% python3 -q
>>> import numpy as np
>>> np.set_printoptions(precision=2, suppress=True, linewidth=200, floatmode="fixed")
>>> rd = lambda a: np.round(a, 2) + 0
>>> M2 = np.array([[-3, 2], [0, 3]])
>>> W2 = np.array([[-1, -1, 3], [1, -1, 1], [0, 1, -2]])
>>> X = np.kron(M2, W2)
>>> X
array([[ 3,  3, -9, -2, -2,  6],
       [-3,  3, -3,  2, -2,  2],
       [ 0, -3,  6,  0,  2, -4],
       [ 0,  0,  0, -3, -3,  9],
       [ 0,  0,  0,  3, -3,  3],
       [ 0,  0,  0,  0,  3, -6]])
>>> # rows and columns are dependent
>>> print(rd(np.linalg.norm(X, 2) / np.linalg.norm(X)))
0.84
>>> np.linalg.matrix_rank(X, rtol=0.1)
np.int64(4)
>>> [round(float(x), 2) for x in np.linalg.svd(X, compute_uv=False)[:3]]
[17.09, 8.88, 6.08]
>>> E = np.load("case15.npy")
>>> E
array([[0, 3, 3, 3],
       [3, 0, 3, 3],
       [3, 3, 0, 3],
       [3, 3, 3, 0]])
>>> w, V = np.linalg.eigh(E)
>>> x0 = np.array([2, 2, 2, 2])
>>> print(rd(V * np.maximum(w, 0) @ V.T))
[[2.25 2.25 2.25 2.25]
 [2.25 2.25 2.25 2.25]
 [2.25 2.25 2.25 2.25]
 [2.25 2.25 2.25 2.25]]
>>> print(rd(V * np.abs(w) @ V.T))
[[4.50 1.50 1.50 1.50]
 [1.50 4.50 1.50 1.50]
 [1.50 1.50 4.50 1.50]
 [1.50 1.50 1.50 4.50]]
>>> x0 @ E @ x0
np.int64(144)
>>> w, V = np.linalg.eigh(E)
>>> rd(w)
array([-3.00, -3.00, -3.00,  9.00])
>>> rd(V.T @ E @ V)
array([[-3.00,  0.00,  0.00,  0.00],
       [ 0.00, -3.00,  0.00,  0.00],
       [ 0.00,  0.00, -3.00,  0.00],
       [ 0.00,  0.00,  0.00,  9.00]])
>>> np.unique(w.round(6) + 0, return_counts=True)[1]
array([3, 1])
>>> rd(w.sum()), np.trace(E)
(np.float64(0.0), np.int64(0))
>>> rd(V @ np.diag(w) @ V.T)
array([[0.00, 3.00, 3.00, 3.00],
       [3.00, 0.00, 3.00, 3.00],
       [3.00, 3.00, 0.00, 3.00],
       [3.00, 3.00, 3.00, 0.00]])
>>> [round(float(np.linalg.det(E[:i, :i])), 2) + 0 for i in range(1, 5)]
[0.0, -9.0, 54.0, -243.0]
>>> E @ np.ones(4)
array([9.00, 9.00, 9.00, 9.00])
>>> np.fft.fft(E[0])
array([ 9.00+0.00j, -3.00+0.00j, -3.00+0.00j, -3.00+0.00j])
>>> rng = np.random.default_rng(5850)
>>> labels = rng.permutation(6)
>>> labels
array([2, 3, 5, 1, 0, 4])
>>> M2 = X[labels][:, labels]
>>> np.diag(M2)
array([ 6, -3, -6,  3,  3, -3])
>>> M2
array([[ 6,  0, -4, -3,  0,  2],
       [ 0, -3,  9,  0,  0, -3],
       [ 0,  0, -6,  0,  0,  3],
       [-3,  2,  2,  3, -3, -2],
       [-9, -2,  6,  3,  3, -2],
       [ 0,  3,  3,  0,  0, -3]])
>>> print(np.allclose(M2, X))
False
>>> np.trace(M2)
np.int64(0)
>>> rd(np.linalg.det(M2)), rd(np.linalg.det(X[labels]))
(np.float64(0.0), np.float64(0.0))
>>> A = np.array([[0.9, -0.2, 0.5, 1.3, -0.4, -1.7, -2.1],
...     [0.7, -2.8, -0.1, 1.2, -1.0, 0.5, -1.6],
...     [-1.9, 0.2, 0.9, 0.3, 0.6, 0.8, -0.7],
...     [0.2, 0.5, -0.5, -0.9, 0.7, -0.3, -0.3],
...     [0.9, 0.6, -0.3, 0.8, -0.2, -0.8, -0.5],
...     [0.13, 0.31, -0.42, -0.77, 0.93, -0.37, -0.17]])
>>> left, sv, Vh = np.linalg.svd(A, full_matrices=False)
>>> (sv > 1e-8).sum()
np.int64(6)
>>> rd(sv)
array([4.38, 3.00, 2.37, 1.57, 0.57, 0.25])
>>> print(rd(left.T @ left))
[[1.00 0.00 0.00 0.00 0.00 0.00]
 [0.00 1.00 0.00 0.00 0.00 0.00]
 [0.00 0.00 1.00 0.00 0.00 0.00]
 [0.00 0.00 0.00 1.00 0.00 0.00]
 [0.00 0.00 0.00 0.00 1.00 0.00]
 [0.00 0.00 0.00 0.00 0.00 1.00]]
>>> print(left.shape, sv.shape, Vh.shape)
(6, 6) (6,) (6, 7)
>>> np.allclose(left * sv @ Vh, A)
True
>>> rd(left.T @ A @ Vh.T)
array([[4.38, 0.00, 0.00, 0.00, 0.00, 0.00],
       [0.00, 3.00, 0.00, 0.00, 0.00, 0.00],
       [0.00, 0.00, 2.37, 0.00, 0.00, 0.00],
       [0.00, 0.00, 0.00, 1.57, 0.00, 0.00],
       [0.00, 0.00, 0.00, 0.00, 0.57, 0.00],
       [0.00, 0.00, 0.00, 0.00, 0.00, 0.25]])
